% ipython --no-banner

In [1]: import numpy as np

In [2]: from numpy import linalg as LA

In [3]: np.set_printoptions(suppress=True, linewidth=200)

In [4]: tidy = lambda a: np.round(a, 3) + 0

In [5]: u = np.array([0, 2, 2])

In [6]: rng = np.random.default_rng(88558)

In [7]: M = np.outer(rng.normal(size=19), u) + 0.02 * rng.normal(size=(19, 3))

In [8]: print(tidy(M))
[[-0.001 -0.03  -0.034]
 [-0.011  0.395  0.334]
 [-0.001  1.415  1.47 ]
 [ 0.009 -1.781 -1.725]
 [ 0.001 -0.899 -0.89 ]
 [ 0.017  2.746  2.785]
 [ 0.022  0.423  0.421]
 [ 0.006  0.55   0.614]
 [-0.006 -1.669 -1.692]
 [ 0.009  0.196  0.19 ]
 [ 0.003 -1.074 -1.03 ]
 [-0.027  1.995  1.999]
 [-0.032 -0.613 -0.624]
 [ 0.005  3.348  3.396]
 [-0.016  1.092  1.119]
 [ 0.026 -1.186 -1.221]
 [ 0.011 -4.583 -4.578]
 [-0.017  1.26   1.284]
 [-0.015  3.185  3.182]]

In [9]: U, s, Vt = LA.svd(M)

In [10]: print(np.argmax(s[:-1] / (s[1:] + 1e-6)) + 1)
1

In [11]: print(tidy(s))
[11.779  0.105  0.063]

In [12]: B = U[:, :1] @ np.diag(s[:1]) @ Vt[:1]

In [13]: print(LA.matrix_rank(B))
1

In [14]: print(tidy(np.abs(M - B).max()))
0.033

In [15]: q, evecs = LA.qr(M[:, :1])[0], LA.qr(M[:, 1:])[0]

In [16]: s = LA.svd(q.T @ evecs, compute_uv=False)

In [17]: print((s > 0.9).sum())
0

In [18]: print(tidy(s))
[0.316]

In [19]: lab = M[:, 2] > np.median(M[:, 2])

In [20]: u = M[lab].mean(axis=0) - M[~lab].mean(axis=0)

In [21]: print(tidy(u))
[-0.004  2.904  2.935]

In [22]: print(lab.astype(int))
[0 0 1 0 0 1 1 1 0 0 0 1 0 1 1 0 0 1 1]

In [23]: Xc = M - M.mean(axis=0)

In [24]: evecs = LA.svd(Xc)[2][:1]

In [25]: B = Xc - Xc @ evecs.T @ evecs

In [26]: print(tidy(LA.norm(B) / LA.norm(Xc)))
0.01

In [27]: print(LA.norm(B, axis=1).round(6).argmax())
1

In [28]: print(tidy(np.diag(evecs.T @ evecs)))
[0.    0.498 0.502]

In [29]: print(tidy((Xc @ evecs.T).std(axis=0)))
[2.678]

In [30]: print(tidy(np.cov(Xc @ evecs.T, rowvar=False)))
7.568

In [31]: D = LA.norm(M[:, None] - M[None], axis=-1)

In [32]: print(D[2].round(6).argsort(kind="stable")[:4])
[ 2 17 14 11]

In [33]: print(D.mean(axis=1).argmax())
16

In [34]: W0 = np.load("arr.npy")

In [35]: print(W0)
[[ 0  0  0  0]
 [-4 -4  0  2]
 [ 0  0  0  0]
 [-2 -2  0  1]]

In [36]: # rank 1

In [37]: Xc = (M - M.mean(axis=0)) / M.std(axis=0)

In [38]: print(np.argwhere(np.abs(Xc) > 2))
[[12  0]
 [16  1]
 [16  2]]

In [39]: print(tidy(Xc.std(axis=0)))
[1. 1. 1.]

In [40]: beta = LA.lstsq(np.delete(Xc, 1, axis=1), Xc[:, 1])[0]

In [41]: print(tidy(beta))
[-0.004  0.999]

In [42]: print(tidy(1 - np.var(Xc[:, 1] - np.delete(Xc, 1, axis=1) @ beta)))
1.0

In [43]: print(np.abs(beta).argmax())
1

In [44]: q, _ = LA.qr(np.array([[0.3, -0.4, -0.2], [0.1, 1.0, -0.1], [-0.5, 0.2, 0.9]]))

In [45]: evals = np.array([0, 3, 3])

In [46]: mat = q @ np.diag(evals) @ q.T

In [47]: print(tidy(mat))
[[ 2.229 -0.257  1.286]
 [-0.257  2.914  0.429]
 [ 1.286  0.429  0.857]]

In [48]: # symmetric

In [49]: B = mat / LA.norm(mat, axis=1, keepdims=True)

In [50]: G = B @ B.T

In [51]: print((G - 2 * np.eye(3)).round(6).argmax(axis=1))
[2 2 0]

In [52]: print(tidy(np.degrees(np.arccos(np.clip(G[2, 0], -1, 1)))))
21.525

In [53]: U, s, Vt = LA.svd(W0)

In [54]: evecs = Vt[:(s > 1e-8).sum()]

In [55]: x = W0[0] + 3 * W0[1] + rng.integers(2) * np.eye(4)[2]

In [56]: print(x)
[-12. -12.   1.   6.]

In [57]: print(np.allclose(evecs.T @ evecs @ x, x))
False

In [58]: print(LA.matrix_rank(np.vstack([W0, x])))
2

In [59]: print(tidy(evecs.T @ evecs))
[[ 0.444  0.444  0.    -0.222]
 [ 0.444  0.444  0.    -0.222]
 [ 0.     0.     0.     0.   ]
 [-0.222 -0.222  0.     0.111]]
